% ipython --no-banner

In [1]: import numpy as np

In [2]: np.set_printoptions(precision=2, suppress=True, linewidth=100)

In [3]: rd = lambda a: np.round(a, 2) + 0

In [4]: W0 = np.diag(np.array([-2, 3, 2]))

In [5]: print(W0)
[[-2  0  0]
 [ 0  3  0]
 [ 0  0  2]]

In [6]: print(np.linalg.matrix_rank(W0 - W0[0, 0] * np.eye(3)))
2

In [7]: print([int(np.linalg.matrix_rank(np.linalg.matrix_power(W0, p))) for p in range(1, 4)])
[3, 3, 3]

In [8]: print(np.linalg.matrix_power(W0 - np.diag(np.diag(W0)), 3))
[[0 0 0]
 [0 0 0]
 [0 0 0]]

In [9]: print(W0 @ W0)
[[4 0 0]
 [0 9 0]
 [0 0 4]]

In [10]: print(np.all(np.linalg.eigvalsh(W0) > 0))
False

In [11]: print(rd(np.linalg.eigvalsh(W0).min()))
-2.0

In [12]: feats = np.loadtxt("a.csv", delimiter=",")

In [13]: print(feats)
[[24.  8. -7.]
 [27.  9.  0.]
 [18.  6. -1.]]

In [14]: print(feats @ feats)
[[ 666.  222. -161.]
 [ 891.  297. -189.]
 [ 576.  192. -125.]]

In [15]: E = np.loadtxt("out1.csv", delimiter=",")

In [16]: print(E)
[[ 2.  0. -2.  0.]
 [ 0. -3.  0. -3.]
 [ 1.  0. -3.  0.]
 [ 0. -2.  0.  0.]]

In [17]: cov = E.T @ E

In [18]: print((E @ E.T).shape)
(4, 4)

In [19]: print(rd(np.linalg.eigvalsh(cov)[::-1]))
[20.22 17.06  1.78  0.94]

In [20]: print(np.diag(cov))
[ 5. 13. 13.  9.]

In [21]: print(np.linalg.matrix_rank(cov))
4

In [22]: print(cov)
[[ 5.  0. -7.  0.]
 [ 0. 13.  0.  9.]
 [-7.  0. 13.  0.]
 [ 0.  9.  0.  9.]]

In [23]: print(rd(np.linalg.svd(E, compute_uv=False) ** 2))
[20.22 17.06  1.78  0.94]

In [24]: x = np.array([-1, 5, 7, -5])

In [25]: print(np.einsum("ij,j->i", E, x))
[-16.   0. -22. -10.]

In [26]: print(np.linalg.norm(E @ x) <= np.linalg.norm(E, 2) * np.linalg.norm(x) + 1e-9)
True

In [27]: print(E @ x)
[-16.   0. -22. -10.]

In [28]: print(E * x)
[[ -2.   0. -14.  -0.]
 [ -0. -15.   0.  15.]
 [ -1.   0. -21.  -0.]
 [ -0. -10.   0.  -0.]]

In [29]: print(E @ (2 * x))
[-32.   0. -44. -20.]

In [30]: print(np.sign((E @ x).round(6)))
[-1.  0. -1. -1.]

In [31]: th = np.radians(45)

In [32]: Rm = np.eye(4)

In [33]: Rm[1, 1] = Rm[3, 3] = np.cos(th)

In [34]: Rm[1, 3], Rm[3, 1] = -np.sin(th), np.sin(th)

In [35]: print(rd(Rm))
[[ 1.    0.    0.    0.  ]
 [ 0.    0.71  0.   -0.71]
 [ 0.    0.    1.    0.  ]
 [ 0.    0.71  0.    0.71]]

In [36]: other = E @ Rm.T

In [37]: print(np.allclose(np.linalg.norm(E, axis=1), np.linalg.norm(other, axis=1)))
True

In [38]: print(rd(np.linalg.svd(E, compute_uv=False)), rd(np.linalg.svd(other, compute_uv=False)))
[4.5  4.13 1.33 0.97] [4.5  4.13 1.33 0.97]

In [39]: print(rd(other))
[[ 2.    0.   -2.    0.  ]
 [ 0.    0.    0.   -4.24]
 [ 1.    0.   -3.    0.  ]
 [ 0.   -1.41  0.   -1.41]]

In [40]: other = E[0, 0] * E[1:] - np.outer(E[1:, 0], E[0])

In [41]: print(other)
[[ 0. -6.  0. -6.]
 [ 0.  0. -4.  0.]
 [ 0. -4.  0.  0.]]

In [42]: print(E[:, 0] / E[0, 0])
[1.  0.  0.5 0. ]

In [43]: print(np.linalg.matrix_rank(other), np.linalg.matrix_rank(E))
3 4

In [44]: A = np.loadtxt("mat.csv", delimiter=",")

In [45]: print(rd(A))
[[ 0.    1.   -0.08]
 [-0.98 -0.02 -0.21]
 [-0.21  0.08  0.98]]

In [46]: x = np.array([2, 3, 1])

In [47]: rhs = A @ x

In [48]: coef, lr = np.zeros(3), 1 / np.linalg.norm(A, 2) ** 2

In [49]: for i in range(300):
    ...:     coef -= lr * A.T @ (A @ coef - rhs)
    ...:     if i % 50 == 0: print(i, round(np.linalg.norm(A @ coef - rhs), 2))
    ...: 
0 0.0
50 0.0
100 0.0
150 0.0
200 0.0
250 0.0

In [50]: print(rd(coef))
[2. 3. 1.]

In [51]: print(rd(np.linalg.cond(A)))
1.0

In [52]: x = np.array([-9, 9, -3])

In [53]: print(rd(np.linalg.norm(x)), rd(np.linalg.norm(A @ x)))
13.08 13.08

In [54]: print(rd(A.T @ (A @ x)))
[-9.  9. -3.]

In [55]: print(rd(np.abs(np.linalg.eigvals(A))))
[1. 1. 1.]

In [56]: print(rd(np.linalg.det(A)))
1.0

In [57]: O, _ = np.linalg.qr(np.array([[0.6, 0.2, 1.0], [-2.1, 0.3, -0.6], [-1.7, 0.2, -1.6]]))

In [58]: w = np.array([1, 0, 8])

In [59]: K = O @ np.diag(w) @ O.T

In [60]: print(rd(K))
[[ 0.16 -0.74  0.61]
 [-0.74  3.5  -3.34]
 [ 0.61 -3.34  5.35]]

In [61]: print(rd(np.linalg.det(A.T)))
1.0

In [62]: print(rd(np.linalg.eigvals(A).sum().real))
0.96

In [63]: print(rd(np.einsum("ii->", A)))
0.96

In [64]: print(rd(np.linalg.det(2 * A)), rd(np.linalg.det(A)))
8.0 1.0

In [65]: print(rd(np.einsum("ij,ji->", A, A)))
-1.0

In [66]: print(rd(np.linalg.eigvals(A)))
[-0.02+1.j -0.02-1.j  1.  +0.j]

In [67]: arr = np.load("data.npy")

In [68]: print(arr)
[[ 2  0  2  2]
 [-2  1  1  2]
 [ 0 -1  2 -2]
 [ 2  0  2  2]]

In [69]: cov = arr.T @ arr

In [70]: print(rd(np.linalg.eigvalsh(cov)[::-1]))
[24.57 12.17  6.26  0.  ]

In [71]: print(cov)
[[12 -2  6  4]
 [-2  2 -1  4]
 [ 6 -1 13  6]
 [ 4  4  6 16]]

In [72]: print(np.linalg.matrix_rank(cov))
3

In [73]: print((arr @ arr.T).shape)
(4, 4)
